$ python -q
>>> import numpy as np
>>> np.set_printoptions(precision=2, suppress=True, linewidth=140, legacy="1.25")
>>> data = np.load("data.npy")
>>> data
array([[  2,  11,  -6,  -2,   9,   8,  -8],
       [ 11,   6,  -4, -14,   0, -12,   1],
       [ -6,  -4,  -2,   8,  -8,  13, -15],
       [ -2, -14,   8,   0,  11,  -9,   6],
       [  9,   0,  -8,  11,  14,  14,  -4],
       [  8, -12,  13,  -9,  14,  12,  11],
       [ -8,   1, -15,   6,  -4,  11, -16]])
>>> t3 = np.stack([data, 3 * data, data[::-1]])
>>> np.linalg.norm(t3, axis=(1, 2))
array([ 65.42, 196.27,  65.42])
>>> np.einsum("bij,cij->bc", t3, t3)
array([[ 4280, 12840,  1282],
       [12840, 38520,  3846],
       [ 1282,  3846,  4280]])
>>> np.linalg.matrix_rank(t3.reshape(3, -1))
2
>>> w, vecs = np.linalg.eigh(data)
>>> x = np.array([2, 2, -2, 2, -1, 0, -3])
>>> x @ data @ x
-434
>>> round(x @ data @ x / (x @ x), 2), round(w[0], 2), round(float(w[-1]), 2)
(-16.69, -44.41, 33.56)
>>> np.linalg.eigvalsh(data[1:, 1:])
array([-42.25, -11.58,   2.71,  15.02,  17.04,  33.07])
>>> np.abs(data).sum(axis=1).max(), round(float(np.abs(w).max()), 2)
(79, 44.41)
>>> u = np.array([0, 3, 4, 4, 0, 2, 3])
>>> Y = data + np.outer(u, np.eye(7)[2])
>>> np.linalg.matrix_rank(Y - data)
1
>>> np.linalg.matrix_rank(np.linalg.inv(Y) - np.linalg.inv(data), tol=1e-8)
1
>>> np.all(np.linalg.eigvalsh(data) > 0)
False
>>> round(np.linalg.eigvalsh(data).min(), 2)
-44.41
>>> Y = data ** -1
Traceback (most recent call last):
  File "<python-input-20>", line 1, in <module>
    Y = data ** -1
        ~~~~~^^~~~
ValueError: Integers to negative integer powers are not allowed.
>>> Y = np.linalg.inv(data)
>>> round(np.linalg.det(data) * np.linalg.det(Y), 2)
1.0
>>> round(np.linalg.slogdet(data)[0], 2)
-1.0
>>> (np.abs(Y) > 1e-9).astype(int)
array([[1, 1, 1, 1, 1, 1, 1],
       [1, 1, 1, 1, 1, 1, 1],
       [1, 1, 1, 1, 1, 1, 1],
       [1, 1, 1, 1, 1, 1, 1],
       [1, 1, 1, 1, 1, 1, 1],
       [1, 1, 1, 1, 1, 1, 1],
       [1, 1, 1, 1, 1, 1, 1]])
>>> np.round(data @ Y, 2) + 0
array([[1., 0., 0., 0., 0., 0., 0.],
       [0., 1., 0., 0., 0., 0., 0.],
       [0., 0., 1., 0., 0., 0., 0.],
       [0., 0., 0., 1., 0., 0., 0.],
       [0., 0., 0., 0., 1., 0., 0.],
       [0., 0., 0., 0., 0., 1., 0.],
       [0., 0., 0., 0., 0., 0., 1.]])
>>> W0 = np.loadtxt("arr.csv", delimiter=",")
>>> W0
array([[ 1.,  0.,  0.,  0.,  0.],
       [ 0.,  1.,  0.,  0.,  0.],
       [ 0.,  0.,  0.,  1.,  0.],
       [ 0.,  0., -1.,  0.,  0.],
       [ 0.,  0.,  0.,  0.,  1.]])
>>> # 4 blocks once reordered
>>> t3 = np.stack([W0, 4 * W0, W0[::-1]])
>>> np.einsum("bij,cij->bc", t3, t3)
array([[ 5., 20.,  1.],
       [20., 80.,  4.],
       [ 1.,  4.,  5.]])
>>> np.linalg.matrix_rank(t3)
array([5, 5, 5])
>>> t3.shape
(3, 5, 5)
>>> (t3 @ W0.T).shape
(3, 5, 5)
>>> u, g = W0[0], W0[3]
>>> u @ g
0.0
>>> u @ u
1.0
>>> p = (u @ g) / (u @ u) * u
>>> p
array([0., 0., 0., 0., 0.])
>>> round(np.linalg.norm(u + g) ** 2 + np.linalg.norm(u - g) ** 2, 2)
4.0
>>> (g - p) @ u
0.0
>>> np.linalg.pinv(W0)
array([[ 1.,  0.,  0.,  0.,  0.],
       [ 0.,  1.,  0.,  0.,  0.],
       [ 0.,  0.,  0., -1.,  0.],
       [ 0.,  0.,  1.,  0.,  0.],
       [ 0.,  0.,  0.,  0.,  1.]])
>>> W0.T @ W0
array([[1., 0., 0., 0., 0.],
       [0., 1., 0., 0., 0.],
       [0., 0., 1., 0., 0.],
       [0., 0., 0., 1., 0.],
       [0., 0., 0., 0., 1.]])
>>> W0 @ W0.T
array([[1., 0., 0., 0., 0.],
       [0., 1., 0., 0., 0.],
       [0., 0., 1., 0., 0.],
       [0., 0., 0., 1., 0.],
       [0., 0., 0., 0., 1.]])
>>> Q, vecs = np.linalg.qr(W0[:, :3])[0], np.linalg.qr(W0[:, 3:])[0]
>>> sigma = np.linalg.svd(Q.T @ vecs, compute_uv=False)
>>> np.round(np.linalg.norm(Q @ Q.T - vecs @ vecs.T, 2), 2)
1.0
>>> np.degrees(np.arccos(sigma.clip(0, 1)))
array([90., 90.])
>>> sigma
array([0., 0.])
>>> A = np.loadtxt("w.csv", delimiter=",")
>>> A
array([[ 0.36, -0.31,  1.82, -0.33, -1.65,  1.13, -3.23,  0.95, -1.39, -0.6 ,  1.78, -0.73],
       [ 1.59, -0.15, -0.81,  1.26,  1.48, -0.16,  1.24, -0.64, -1.03,  1.34, -3.03,  2.01],
       [-0.23,  1.  , -0.79,  3.08,  0.  , -2.09,  1.73,  1.11, -1.34,  1.58,  0.64, -0.74],
       [-1.17,  1.08,  1.22,  0.38, -2.68, -0.27,  0.23,  1.01, -0.17, -0.51,  2.47,  2.47],
       [-1.08,  0.33,  1.16, -1.57, -2.35, -2.59, -1.98, -0.51,  0.59,  0.81, -1.18, -1.02],
       [ 2.57,  0.24, -0.87,  0.61, -2.27,  0.99, -2.07, -1.05,  0.27,  1.89,  1.39,  0.36],
       [ 1.48, -0.69,  0.88, -2.12, -1.06, -2.6 , -1.74, -0.3 ,  0.4 , -0.09,  0.87,  2.28],
       [ 0.1 ,  0.59,  1.3 , -0.26, -1.45,  1.62,  1.14,  0.87, -0.14,  2.18,  2.73,  1.97],
       [-0.86, -1.02, -1.12,  2.17,  3.5 ,  0.1 , -0.26, -0.58,  1.27,  0.18, -1.73,  0.01],
       [-2.04,  2.94, -0.7 , -0.29, -1.13,  0.08, -0.2 ,  1.37,  1.2 , -1.91, -1.35,  1.25],
       [ 2.41,  2.64, -1.42,  0.36, -0.37,  1.61, -0.47,  2.2 , -1.  , -1.12, -0.14,  0.02],
       [ 1.09, -0.56, -0.17,  1.87,  1.21,  2.02,  0.73,  1.39, -1.53, -0.84, -1.59, -2.54],
       [ 1.16,  0.93, -0.39,  1.27, -1.72, -3.3 , -1.35,  0.21,  1.29,  0.  ,  1.69, -0.86],
       [ 0.25, -0.48,  0.25,  1.69, -1.94,  0.31, -1.58, -1.7 ,  0.27, -3.28,  0.28,  1.28],
       [-0.15,  0.56,  2.79, -1.92, -1.93, -0.96,  0.66, -0.09, -2.32, -1.41,  0.69, -0.46],
       [-2.13,  0.39, -0.05, -1.31, -0.73, -1.58, -0.29,  0.58, -1.09,  1.55,  1.15, -3.2 ]])
>>> np.round(np.linalg.norm(A[12] - A[3]), 2)
6.01
>>> np.linalg.norm(A, axis=1).argmax()
11
>>> np.linalg.norm(A, axis=0)
array([5.65, 4.67, 4.74, 6.08, 7.22, 6.63, 5.77, 4.25, 4.49, 5.89, 6.52, 6.5 ])
>>> round(A[12] @ A[3], 2)
6.89
>>> round(np.linalg.norm(A, 1), 2), round(float(np.linalg.norm(A, np.inf)), 2)
(25.47, 15.54)
>>> np.round(np.linalg.norm(A) ** 2 / np.linalg.norm(A, 2) ** 2, 2)
3.6
>>> J = np.loadtxt("run18.csv", delimiter=",")
>>> J
array([[ 1.74, -2.22, -2.88, -7.24, -2.24,  0.2 , -2.63,  1.21,  4.22],
       [-1.11,  0.67, -3.67,  4.99, -2.13, -0.56, -3.81, -4.04,  4.92],
       [-2.1 ,  1.75, -0.06, -0.61,  1.41, -0.47, -7.71, -2.78, -4.77],
       [-3.9 ,  2.96,  3.18, -2.02,  2.68,  3.32, -5.97,  0.67, -2.73],
       [ 2.63, -3.12,  0.2 , -2.44, -1.79,  5.56, -0.88, -2.97,  5.8 ],
       [-0.62,  2.24, -2.44, -0.86, -6.01, -0.21,  6.55, -2.32,  1.84],
       [-4.7 , -5.65, -4.57,  4.57, -1.39, -1.26,  0.11,  0.39, -0.72],
       [ 4.71,  2.68, -0.74,  4.55,  3.8 , -4.79, -0.85, -2.53,  2.24],
       [ 3.49,  0.62,  2.76,  2.22,  2.18, -2.67,  0.8 , -7.71,  1.72],
       [ 1.4 , -0.21,  7.48,  0.41, -6.15, -0.8 , -1.15,  1.47,  0.02],
       [-2.25, -0.83,  7.1 ,  0.25,  1.13, -1.  , -3.27,  0.42, -5.53],
       [ 2.5 ,  2.65,  1.23,  0.53,  0.02,  2.99, -6.73,  4.83,  2.73],
       [-3.3 ,  3.06, -2.72, -1.27,  1.61, -4.08,  5.7 ,  2.76, -3.36],
       [-6.62, -0.8 , -0.88,  2.6 ,  4.46,  3.95, -0.01,  3.43,  0.91],
       [ 5.31,  3.02,  0.23,  1.49, -1.02, -2.19, -0.56,  0.57,  7.35],
       [-4.18, -7.54, -3.63,  0.96, -1.94,  0.64,  1.69, -2.03, -0.7 ],
       [ 6.66, -2.49, -3.92, -1.54, -0.64, -4.04, -1.56,  1.94,  2.94],
       [-0.57,  0.34,  8.28, -0.4 , -4.75, -0.41,  2.59, -0.5 , -1.07],
       [ 4.24, -4.74,  5.55, -1.53,  0.09, -3.94,  0.88, -2.29, -2.21],
       [ 1.89,  4.4 , -1.04, -2.15,  3.24, -3.22, -0.65, -1.38, -6.94],
       [ 0.2 , -4.59, -2.18, -0.7 ,  3.48,  6.29, -0.23, -0.17, -4.67],
       [-4.61, -6.09,  2.65,  1.87, -1.19,  3.66, -2.79,  0.61,  2.86],
       [ 0.84, -0.7 ,  2.03,  1.3 , -8.39,  3.42,  1.19, -2.64,  1.61],
       [ 7.27,  2.31,  0.61,  1.75,  0.57,  3.17,  3.44,  3.58, -1.83],
       [ 8.05, -1.77, -1.13, -1.28,  0.46,  1.07,  2.59, -2.54,  3.82],
       [-0.15,  5.37,  2.4 , -4.33, -4.14, -0.23, -1.19,  2.14,  4.85],
       [-3.49,  1.91, -0.47,  2.49,  5.12, -1.44,  4.85,  4.03,  3.13],
       [ 7.44,  3.75, -1.97, -1.84, -0.3 , -2.11,  2.87, -0.85, -3.12],
       [-4.21, -3.91,  2.25,  0.53,  2.47, -6.22,  2.28,  1.56,  3.03],
       [ 6.28,  1.37, -2.69, -1.85,  1.88, -3.89,  2.  , -4.99, -0.68],
       [ 2.84,  0.76,  1.53,  5.74, -4.77, -0.05,  1.1 , -5.13, -2.41],
       [-0.46,  0.78, -1.96, -2.77,  3.2 , -6.87,  2.31,  4.99, -0.07],
       [-0.81, -3.21, -2.46,  0.93,  1.46,  1.76,  4.09, -3.03, -7.14],
       [-0.21, -2.31,  0.25,  5.3 , -1.61, -5.64,  4.67, -2.84, -1.51],
       [ 2.55,  4.58, -2.67,  0.79,  5.75,  1.85, -5.19, -0.36, -1.08],
       [-1.31, -0.01, -2.31, -2.57,  4.82,  7.19,  1.7 ,  1.96, -2.17],
       [ 2.86, -3.56,  0.49, -0.96, -6.05,  3.1 , -4.1 ,  2.11,  3.24],
       [ 1.28,  3.46, -2.86, -0.56,  5.19,  0.23, -3.25, -4.97, -3.94],
       [ 4.66,  1.69,  7.31, -0.98,  2.34,  1.2 ,  0.44, -0.53, -3.71],
       [ 1.12, -3.88,  6.82,  0.52,  4.6 ,  0.67,  0.56, -0.21,  3.86],
       [ 0.62, -1.42,  5.67, -4.  , -4.86, -1.56, -0.22, -4.78,  0.68],
       [-0.79, -0.94, -1.85,  7.57,  1.22,  3.12,  4.78,  0.09, -1.89],
       [-4.03, -1.83, -2.97,  0.46,  0.57, -0.59, -1.85, -7.76,  2.67],
       [-1.59, -1.9 ,  6.21, -2.93,  3.46,  0.86, -0.84, -5.1 , -2.72],
       [-0.55, -4.94,  4.07,  1.47, -1.75, -2.53,  5.72, -3.07,  2.23],
       [-1.17, -5.03, -1.58, -4.42, -2.79, -1.45,  0.26,  6.36, -0.93],
       [ 5.88,  4.64,  2.57, -1.46, -2.4 ,  4.16,  0.7 , -2.29, -2.54],
       [ 3.15,  3.17, -0.25, -1.92,  4.1 , -0.16, -6.02, -1.79,  4.47],
       [ 3.43, -0.26, -0.05, -1.17, -2.99, -5.32, -5.86,  0.8 ,  3.81]])
>>> Xs = (J - J.mean(axis=0)) / J.std(axis=0)
>>> Xs.std(axis=0)
array([1., 1., 1., 1., 1., 1., 1., 1., 1.])
>>> c = np.linalg.lstsq(np.delete(Xs, 7, axis=1), Xs[:, 7])[0]
>>> c
array([-0.21,  0.08, -0.05, -0.22,  0.06,  0.06,  0.08,  0.15])
>>> np.abs(c).argmax()
3
